% ipython --no-banner

In [1]: import numpy as np

In [2]: np.set_printoptions(precision=2, suppress=True, linewidth=120)

In [3]: mat = np.loadtxt("sample18.csv", delimiter=",")

In [4]: print(mat)
[[ 3.  3. -6. -9.]
 [ 0.  0.  0.  0.]
 [ 8.  7. -3. -7.]
 [ 0.  0.  0.  0.]
 [ 0.  0.  0.  0.]
 [ 8. -9.  6. -6.]
 [ 8.  7. -3. -7.]
 [ 0.  0.  0.  0.]
 [ 8. -9.  6. -6.]
 [ 8.  7. -3. -7.]
 [ 3.  3. -6. -9.]
 [ 0.  0.  0.  0.]
 [ 5.  4.  3.  2.]
 [ 0.  0.  0.  0.]
 [ 5.  4.  3.  2.]
 [ 5.  4.  3.  2.]
 [ 3.  3. -6. -9.]
 [ 0.  0.  0.  0.]
 [ 8. -1. -3. 11.]
 [ 8. -9.  6. -6.]
 [ 8. -9.  6. -6.]
 [13. -5.  9. -4.]
 [ 0.  0.  0.  0.]
 [ 5.  4.  3.  2.]
 [ 5.  4.  3.  2.]
 [ 5.  4.  3.  2.]
 [13. -5.  9. -4.]]

In [5]: # row 3 repeats row 1

In [6]: x = np.array([-5, -1, -2, 2])

In [7]: y = mat @ x

In [8]: print(y)
[-24.   0. -55.   0.   0. -55. -55.   0. -55. -55. -24.   0. -31.   0. -31. -31. -24.   0. -11. -55. -55. -86.   0.
 -31. -31. -31. -86.]

In [9]: print(np.linalg.lstsq(mat, y)[0])
[-5. -1. -2.  2.]

In [10]: print(np.round(np.linalg.pinv(mat) @ mat, 2) + 0)
[[1. 0. 0. 0.]
 [0. 1. 0. 0.]
 [0. 0. 1. 0.]
 [0. 0. 0. 1.]]

In [11]: rng = np.random.default_rng(831275)

In [12]: y = y + 0.1 * rng.normal(size=27)

In [13]: print(y)
[-23.86   0.03 -55.15  -0.11  -0.01 -54.88 -54.98  -0.09 -54.97 -55.02 -24.     0.01 -30.97   0.01 -31.1  -31.04 -24.03
   0.05 -11.02 -55.1  -54.88 -85.94   0.07 -31.1  -30.87 -31.   -85.79]

In [14]: b, *_ = np.linalg.lstsq(mat, y)

In [15]: print(np.round(np.linalg.norm(y - mat @ b), 2))
0.41

In [16]: print(b.round())
[-5. -1. -2.  2.]

In [17]: print(np.round(mat.T @ (y - mat @ b), 2) + 0)
[0. 0. 0. 0.]

In [18]: print(b)
[-5. -1. -2.  2.]

In [19]: print(mat[13] @ mat[18])
0.0

In [20]: print(np.linalg.norm(mat, axis=1))
[11.62  0.   13.08  0.    0.   14.73 13.08  0.   14.73 13.08 11.62  0.    7.35  0.    7.35  7.35 11.62  0.   13.96
 14.73 14.73 17.06  0.    7.35  7.35  7.35 17.06]

In [21]: print(round(float(np.linalg.norm(mat, "nuc")), 2))
99.45

In [22]: print(np.linalg.norm(mat, axis=0))
[32.05 25.4  22.45 26.66]
